% ipython --no-banner

In [1]: import numpy as np

In [2]: from numpy import linalg as LA

In [3]: np.set_printoptions(suppress=True, linewidth=100)

In [4]: m1 = np.array([[-1.4, -0.7, -1.6],
   ...:     [0.5, 0.1, 0.6],
   ...:     [-0.8, -0.3, -0.9],
   ...:     [0.3, 0.0, 0.3],
   ...:     [3.0, 1.4, 2.9],
   ...:     [-0.5, -0.2, -0.3],
   ...:     [0.6, 0.4, 0.6],
   ...:     [-0.3, -0.3, -0.4],
   ...:     [0.1, 0.0, -0.1],
   ...:     [-1.7, -0.6, -1.5],
   ...:     [-0.1, 0.1, 0.0],
   ...:     [-0.4, -0.3, -0.2],
   ...:     [-0.3, -0.2, -0.2]])

In [5]: d = LA.norm(m1[:, None] - m1[None], axis=-1)

In [6]: np.unravel_index(d.round(6).argmax(), d.shape)
Out[6]: (np.int64(4), np.int64(9))

In [7]: print(np.flatnonzero(d[0] < d.mean() / 2))
[0 9]

In [8]: d.mean(axis=1).argmax()
Out[8]: np.int64(4)

In [9]: d[:5, :5].round(1)
Out[9]: 
array([[0. , 3. , 1. , 2.6, 6.6],
       [3. , 0. , 2. , 0.4, 3.6],
       [1. , 2. , 0. , 1.7, 5.6],
       [2.6, 0.4, 1.7, 0. , 4. ],
       [6.6, 3.6, 5.6, 4. , 0. ]])

In [10]: d.shape
Out[10]: (13, 13)

In [11]: np.round(LA.norm(m1, axis=1), 1)
Out[11]: array([2.2, 0.8, 1.2, 0.4, 4.4, 0.6, 0.9, 0.6, 0.1, 2.3, 0.1, 0.5, 0.4])

In [12]: d[0].round(1)
Out[12]: array([0. , 3. , 1. , 2.6, 6.6, 1.7, 3.2, 1.7, 2.2, 0.3, 2.2, 1.8, 1.8])

In [13]: LA.matrix_rank(d ** 2)
Out[13]: np.int64(5)

In [14]: mat = np.load("mat.npy")

In [15]: mat.round(1) + 0
Out[15]: 
array([[ 0.8, -0.2,  0.2, -0.3, -0.5,  0. , -0.1],
       [-0.2,  0.8,  0.2, -0.3, -0.5,  0. , -0.1],
       [ 0.2,  0.2,  0.8,  0.3,  0.5,  0. ,  0.1],
       [-0.3, -0.3,  0.3,  0.7, -0.6,  0. , -0.1],
       [-0.5, -0.5,  0.5, -0.6,  0. , -0.1, -0.2],
       [ 0. ,  0. ,  0. ,  0. , -0.1,  1. ,  0. ],
       [-0.1, -0.1,  0.1, -0.1, -0.2,  0. ,  1. ]])

In [16]: np.round(LA.svd(mat, compute_uv=False), 1)
Out[16]: array([1., 1., 1., 1., 1., 1., 1.])

In [17]: np.round(LA.norm(mat, axis=0), 1)
Out[17]: array([1., 1., 1., 1., 1., 1., 1.])

In [18]: np.round(mat[:, 5] @ mat[:, 6], 1)
Out[18]: np.float64(-0.0)

In [19]: np.round(mat @ mat.T, 1) + 0
Out[19]: 
array([[1., 0., 0., 0., 0., 0., 0.],
       [0., 1., 0., 0., 0., 0., 0.],
       [0., 0., 1., 0., 0., 0., 0.],
       [0., 0., 0., 1., 0., 0., 0.],
       [0., 0., 0., 0., 1., 0., 0.],
       [0., 0., 0., 0., 0., 1., 0.],
       [0., 0., 0., 0., 0., 0., 1.]])

In [20]: vals, V = LA.eigh(mat)

In [21]: np.round(V @ np.diag(vals) @ V.T, 1) + 0
Out[21]: 
array([[ 0.8, -0.2,  0.2, -0.3, -0.5,  0. , -0.1],
       [-0.2,  0.8,  0.2, -0.3, -0.5,  0. , -0.1],
       [ 0.2,  0.2,  0.8,  0.3,  0.5,  0. ,  0.1],
       [-0.3, -0.3,  0.3,  0.7, -0.6,  0. , -0.1],
       [-0.5, -0.5,  0.5, -0.6,  0. , -0.1, -0.2],
       [ 0. ,  0. ,  0. ,  0. , -0.1,  1. ,  0. ],
       [-0.1, -0.1,  0.1, -0.1, -0.2,  0. ,  1. ]])

In [22]: U, sig, Vh = LA.svd(mat, full_matrices=False)

In [23]: np.round(sig / sig[0], 1)
Out[23]: array([1., 1., 1., 1., 1., 1., 1.])

In [24]: round(float(np.sqrt((sig ** 2).sum())), 1), round(LA.norm(mat), 1)
Out[24]: (2.6, np.float64(2.6))

In [25]: np.round(Vh @ Vh.T, 1) + 0
Out[25]: 
array([[1., 0., 0., 0., 0., 0., 0.],
       [0., 1., 0., 0., 0., 0., 0.],
       [0., 0., 1., 0., 0., 0., 0.],
       [0., 0., 0., 1., 0., 0., 0.],
       [0., 0., 0., 0., 1., 0., 0.],
       [0., 0., 0., 0., 0., 1., 0.],
       [0., 0., 0., 0., 0., 0., 1.]])

In [26]: x0 = np.array([-3, -2, -5, 4, -5, -2, -2])

In [27]: np.round(LA.inv(mat), 1) + 0
Out[27]: 
array([[ 0.8, -0.2,  0.2, -0.3, -0.5,  0. , -0.1],
       [-0.2,  0.8,  0.2, -0.3, -0.5,  0. , -0.1],
       [ 0.2,  0.2,  0.8,  0.3,  0.5,  0. ,  0.1],
       [-0.3, -0.3,  0.3,  0.7, -0.6,  0. , -0.1],
       [-0.5, -0.5,  0.5, -0.6,  0. , -0.1, -0.2],
       [ 0. ,  0. ,  0. ,  0. , -0.1,  1. ,  0. ],
       [-0.1, -0.1,  0.1, -0.1, -0.2,  0. ,  1. ]])

In [28]: print(round(LA.norm(x0), 1), round(LA.norm(mat @ x0), 1))
9.3 9.3

In [29]: print([p for p in range(1, 25) if np.allclose(LA.matrix_power(mat, p), np.eye(7))])
[2, 4, 6, 8, 10, 12, 14, 16, 18, 20, 22, 24]

In [30]: np.round(np.sort(np.abs(np.degrees(np.angle(LA.eigvals(mat))))), 1)
Out[30]: array([  0.,   0.,   0.,   0.,   0.,   0., 180.])

In [31]: A2 = np.array([[3, 0], [3, 3], [1, 1]])

In [32]: A = np.tile(A2, (2, 3))

In [33]: A
Out[33]: 
array([[3, 0, 3, 0, 3, 0],
       [3, 3, 3, 3, 3, 3],
       [1, 1, 1, 1, 1, 1],
       [3, 0, 3, 0, 3, 0],
       [3, 3, 3, 3, 3, 3],
       [1, 1, 1, 1, 1, 1]])

In [34]: def softmax(z):
    ...:     e = np.exp(z - z.max(axis=-1, keepdims=True))
    ...:     return e / e.sum(axis=-1, keepdims=True)
    ...: 

In [35]: np.round(softmax(A).sum(axis=1), 1)
Out[35]: array([1., 1., 1., 1., 1., 1.])

In [36]: np.round(softmax(A[3]), 1) + 0
Out[36]: array([0.3, 0. , 0.3, 0. , 0.3, 0. ])

In [37]: att = A @ A.T / np.sqrt(6)

In [38]: np.round(softmax(att)[3] @ A, 1)
Out[38]: array([3. , 1.5, 3. , 1.5, 3. , 1.5])

In [39]: np.round(softmax(att), 1) + 0
Out[39]: 
array([[0.2, 0.2, 0. , 0.2, 0.2, 0. ],
       [0. , 0.5, 0. , 0. , 0.5, 0. ],
       [0. , 0.5, 0. , 0. , 0.5, 0. ],
       [0.2, 0.2, 0. , 0.2, 0.2, 0. ],
       [0. , 0.5, 0. , 0. , 0.5, 0. ],
       [0. , 0.5, 0. , 0. , 0.5, 0. ]])

In [40]: round(float(LA.norm(A, 2)), 1)
Out[40]: 12.4

In [41]: print(LA.norm(A, axis=1).argmax())
1

In [42]: round(float(LA.norm(A, 1)), 1), round(float(LA.norm(A, np.inf)), 1)
Out[42]: (14.0, 18.0)
